$ ipython --no-banner

In [1]: import numpy as np

In [2]: np.set_printoptions(precision=3, suppress=True, linewidth=100, floatmode="fixed")

In [3]: def rnd(a):
   ...:     return np.round(a, 3) + 0
   ...: 

In [4]: M = np.load("layer19.npy")

In [5]: M
Out[5]: 
array([[-2.380,  1.260,  0.280,  4.340,  0.840],
       [ 1.960, -0.120,  1.640, -1.080,  0.720],
       [ 1.430, -0.390,  0.580, -1.610,  0.060],
       [-2.320,  0.540, -1.130,  2.360, -0.240],
       [ 2.450, -0.930,  0.460, -3.470, -0.300]])

In [6]: np.allclose(M[:-1].T @ np.linalg.lstsq(M[:-1].T, M[-1])[0], M[-1])
Out[6]: True

In [7]: rnd(np.trace(np.linalg.pinv(M) @ M))
Out[7]: np.float64(2.0)

In [8]: x0 = np.array([3, 1, 2, 3, 3])

In [9]: (M @ x0).argmax()
Out[9]: np.int64(0)

In [10]: np.linalg.norm(M @ x0) <= np.linalg.norm(M, 2) * np.linalg.norm(x0) + 1e-9
Out[10]: np.True_

In [11]: rnd(M @ (2 * x0))
Out[11]: array([20.440, 15.920,  0.820, -4.640, -7.940])

In [12]: mat = np.array([[0.1, -1.2, -0.8],
    ...:     [0.1, 0.2, 0.6],
    ...:     [0.7, 0.4, -1.7],
    ...:     [0.4, 1.1, -0.6]])

In [13]: mat
Out[13]: 
array([[ 0.100, -1.200, -0.800],
       [ 0.100,  0.200,  0.600],
       [ 0.700,  0.400, -1.700],
       [ 0.400,  1.100, -0.600]])

In [14]: q = mat.astype(float).copy()

In [15]: for j in range(3):
    ...:     q[:, j] -= q[:, :j] @ (q[:, :j].T @ q[:, j])
    ...:     q[:, j] /= np.linalg.norm(q[:, j])
    ...: 

In [16]: rnd(q)
Out[16]: 
array([[ 0.122, -0.857,  0.040],
       [ 0.122,  0.071,  0.990],
       [ 0.855, -0.164, -0.087],
       [ 0.489,  0.484, -0.105]])

In [17]: rnd(q.T @ q)
Out[17]: 
array([[1.000, 0.000, 0.000],
       [0.000, 1.000, 0.000],
       [0.000, 0.000, 1.000]])

In [18]: rng = np.random.default_rng(45)

In [19]: z = rng.permutation(3)

In [20]: out = q[:, z] * rng.choice([-1, 1], 3)

In [21]: rnd(out)
Out[21]: 
array([[ 0.040, -0.857,  0.122],
       [ 0.990,  0.071,  0.122],
       [-0.087, -0.164,  0.855],
       [-0.105,  0.484,  0.489]])

In [22]: Uu, _, Vh = np.linalg.svd(q.T @ out)

In [23]: rnd(Uu @ Vh)
Out[23]: 
array([[0.000, 0.000, 1.000],
       [0.000, 1.000, 0.000],
       [1.000, 0.000, 0.000]])

In [24]: z
Out[24]: array([2, 1, 0])

In [25]: rnd(np.linalg.lstsq(q, out)[0])
Out[25]: 
array([[0.000, 0.000, 1.000],
       [0.000, 1.000, 0.000],
       [1.000, 0.000, 0.000]])
